$ python -q
>>> import numpy as np
>>> np.set_printoptions(suppress=True, linewidth=160)
>>> arr = np.load("data.npy")
>>> arr
array([[-13,   0,   3,   0,   3,   1,   1,   1,   0,   3,   2,   0],
       [  0,  16,   3,   1,   1,   3,   1,   1,   3,   2,   1,   0],
       [  0,   2,  -7,   2,   2,   0,   3,   2,   3,   1,   1,   2],
       [  0,   0,   2,   7,   1,   0,   1,   0,   3,   2,   3,   3],
       [  2,   2,   2,   0,  16,   3,   2,   2,   2,   0,   0,   1],
       [  0,   2,   0,   1,   1, -15,   2,   3,   1,   3,   3,   0],
       [  3,   3,   3,   3,   1,   2,  -8,   2,   3,   1,   3,   0],
       [  3,   1,   2,   0,   1,   0,   0,  17,   1,   3,   2,   1],
       [  0,   2,   1,   1,   3,   1,   2,   1,   2,   3,   2,   1],
       [  2,   2,   3,   3,   1,   1,   0,   2,   2, -10,   3,   1],
       [  0,   1,   0,   2,   0,   2,   2,   2,   0,   1,  12,   0],
       [  0,   2,   0,   3,   1,   0,   1,   3,   2,   2,   3, -12]])
>>> round(np.abs(np.linalg.eigvals(arr)).max(), 1)
np.float64(23.3)
>>> np.trace(arr)
np.int64(5)
>>> (arr + arr.T) / 2
array([[-13. ,   0. ,   1.5,   0. ,   2.5,   0.5,   2. ,   2. ,   0. ,   2.5,   1. ,   0. ],
       [  0. ,  16. ,   2.5,   0.5,   1.5,   2.5,   2. ,   1. ,   2.5,   2. ,   1. ,   1. ],
       [  1.5,   2.5,  -7. ,   2. ,   2. ,   0. ,   3. ,   2. ,   2. ,   2. ,   0.5,   1. ],
       [  0. ,   0.5,   2. ,   7. ,   0.5,   0.5,   2. ,   0. ,   2. ,   2.5,   2.5,   3. ],
       [  2.5,   1.5,   2. ,   0.5,  16. ,   2. ,   1.5,   1.5,   2.5,   0.5,   0. ,   1. ],
       [  0.5,   2.5,   0. ,   0.5,   2. , -15. ,   2. ,   1.5,   1. ,   2. ,   2.5,   0. ],
       [  2. ,   2. ,   3. ,   2. ,   1.5,   2. ,  -8. ,   1. ,   2.5,   0.5,   2.5,   0.5],
       [  2. ,   1. ,   2. ,   0. ,   1.5,   1.5,   1. ,  17. ,   1. ,   2.5,   2. ,   2. ],
       [  0. ,   2.5,   2. ,   2. ,   2.5,   1. ,   2.5,   1. ,   2. ,   2.5,   1. ,   1.5],
       [  2.5,   2. ,   2. ,   2.5,   0.5,   2. ,   0.5,   2.5,   2.5, -10. ,   2. ,   1.5],
       [  1. ,   1. ,   0.5,   2.5,   0. ,   2.5,   2.5,   2. ,   1. ,   2. ,  12. ,   1.5],
       [  0. ,   1. ,   1. ,   3. ,   1. ,   0. ,   0.5,   2. ,   1.5,   1.5,   1.5, -12. ]])
>>> (arr - arr.T) / 2
array([[ 0. ,  0. ,  1.5,  0. ,  0.5,  0.5, -1. , -1. ,  0. ,  0.5,  1. ,  0. ],
       [ 0. ,  0. ,  0.5,  0.5, -0.5,  0.5, -1. ,  0. ,  0.5,  0. ,  0. , -1. ],
       [-1.5, -0.5,  0. ,  0. ,  0. ,  0. ,  0. ,  0. ,  1. , -1. ,  0.5,  1. ],
       [ 0. , -0.5,  0. ,  0. ,  0.5, -0.5, -1. ,  0. ,  1. , -0.5,  0.5,  0. ],
       [-0.5,  0.5,  0. , -0.5,  0. ,  1. ,  0.5,  0.5, -0.5, -0.5,  0. ,  0. ],
       [-0.5, -0.5,  0. ,  0.5, -1. ,  0. ,  0. ,  1.5,  0. ,  1. ,  0.5,  0. ],
       [ 1. ,  1. ,  0. ,  1. , -0.5,  0. ,  0. ,  1. ,  0.5,  0.5,  0.5, -0.5],
       [ 1. ,  0. ,  0. ,  0. , -0.5, -1.5, -1. ,  0. ,  0. ,  0.5,  0. , -1. ],
       [ 0. , -0.5, -1. , -1. ,  0.5,  0. , -0.5,  0. ,  0. ,  0.5,  1. , -0.5],
       [-0.5,  0. ,  1. ,  0.5,  0.5, -1. , -0.5, -0.5, -0.5,  0. ,  1. , -0.5],
       [-1. ,  0. , -0.5, -0.5,  0. , -0.5, -0.5,  0. , -1. , -1. ,  0. , -1.5],
       [ 0. ,  1. , -1. ,  0. ,  0. ,  0. ,  0.5,  1. ,  0.5,  0.5,  1.5,  0. ]])
>>> rng = np.random.default_rng(19)
>>> A2 = arr + rng.integers(-2, 3, (12, 11)) @ rng.integers(-2, 3, (11, 12))
>>> A2
array([[ -7,   0,  -1,   5,  14, -10,  -1,  -2,  -1,   4,  16,   0],
       [ -8,  13,  -3,   4,  -8,   8,  10,   1,   4,  -3,   0,   6],
       [  1,   3,  -8,  -6,   5,  -3,   2,   9,   5,   6,   1,   0],
       [ 14,  12,   6,   9,  12,  -1,  -3,   0,  -1,  -2,   7,  -4],
       [  3,   5,  -6,   7,  18,   7,   2,   1,  -1,   0,   2,   5],
       [  2,  13,  -9,  17,   6, -11,   1,  10,  -3,  -5,   0,  -5],
       [ 11,  15,   2,  19,  11,  14,   3,   5,  -4,   8,   5,   8],
       [  5,   4,  -4,  -1,  12,  -7,  -7,  28,   1,  15,   3,  -3],
       [-14,  -6,   0,   1, -12,   4,   3,   0,   6,  -8,  -3,  -3],
       [ -1,  -1,   1,  -2,   7,  -5, -11,   1,   4,  -4,   2,  -2],
       [ -8,  -6,  -2,  15,  -5, -10,   2,  13,   4, -12,  11,  -7],
       [  7,   9,  14,  -8,  -7,   9,  -6,   4,   0,  -4, -11, -21]])
>>> A2 - arr
array([[  6,   0,  -4,   5,  11, -11,  -2,  -3,  -1,   1,  14,   0],
       [ -8,  -3,  -6,   3,  -9,   5,   9,   0,   1,  -5,  -1,   6],
       [  1,   1,  -1,  -8,   3,  -3,  -1,   7,   2,   5,   0,  -2],
       [ 14,  12,   4,   2,  11,  -1,  -4,   0,  -4,  -4,   4,  -7],
       [  1,   3,  -8,   7,   2,   4,   0,  -1,  -3,   0,   2,   4],
       [  2,  11,  -9,  16,   5,   4,  -1,   7,  -4,  -8,  -3,  -5],
       [  8,  12,  -1,  16,  10,  12,  11,   3,  -7,   7,   2,   8],
       [  2,   3,  -6,  -1,  11,  -7,  -7,  11,   0,  12,   1,  -4],
       [-14,  -8,  -1,   0, -15,   3,   1,  -1,   4, -11,  -5,  -4],
       [ -3,  -3,  -2,  -5,   6,  -6, -11,  -1,   2,   6,  -1,  -3],
       [ -8,  -7,  -2,  13,  -5, -12,   0,  11,   4, -13,  -1,  -7],
       [  7,   7,  14, -11,  -8,   9,  -7,   1,  -2,  -6, -14,  -9]])
>>> np.abs(A2 - arr).sum(axis=1)
array([58, 56, 34, 67, 35, 75, 97, 65, 67, 49, 83, 95])
>>> np.linalg.matrix_rank(A2 - arr, tol=1e-8)
np.int64(11)
>>> np.round(np.linalg.svd(A2 - arr, compute_uv=False), 1) + 0
array([48.1, 38.7, 36. , 30.5, 20.7, 13.6,  9. ,  4.5,  3. ,  1.3,  0.6,  0. ])
>>> labels = rng.permutation(12)
>>> labels
array([ 9,  6, 11, 10,  5,  3,  2,  8,  1,  7,  4,  0])
>>> A2 = arr[labels][:, labels]
>>> np.round(np.sort(np.abs(np.linalg.eigvals(A2))), 1)
array([ 1.2,  5.9,  6.9, 10.4, 10.4, 12. , 12.4, 14.8, 15. , 15.9, 16.1, 23.3])
>>> np.diag(A2)
array([-10,  -8, -12,  12, -15,   7,  -7,   2,  16,  17,  16, -13])
>>> np.trace(A2)
np.int64(5)
>>> A2
array([[-10,   0,   1,   3,   1,   3,   3,   2,   2,   2,   1,   2],
       [  1,  -8,   0,   3,   2,   3,   3,   3,   3,   2,   1,   3],
       [  2,   1, -12,   3,   0,   3,   0,   2,   2,   3,   1,   0],
       [  1,   2,   0,  12,   2,   2,   0,   0,   1,   2,   0,   0],
       [  3,   2,   0,   3, -15,   1,   0,   1,   2,   3,   1,   0],
       [  2,   1,   3,   3,   0,   7,   2,   3,   0,   0,   1,   0],
       [  1,   3,   2,   1,   0,   2,  -7,   3,   2,   2,   2,   0],
       [  3,   2,   1,   2,   1,   1,   1,   2,   2,   1,   3,   0],
       [  2,   1,   0,   1,   3,   1,   3,   3,  16,   1,   1,   0],
       [  3,   0,   1,   2,   0,   0,   2,   1,   1,  17,   1,   3],
       [  0,   2,   1,   0,   3,   0,   2,   2,   2,   2,  16,   2],
       [  3,   1,   0,   2,   1,   0,   3,   0,   0,   1,   3, -13]])
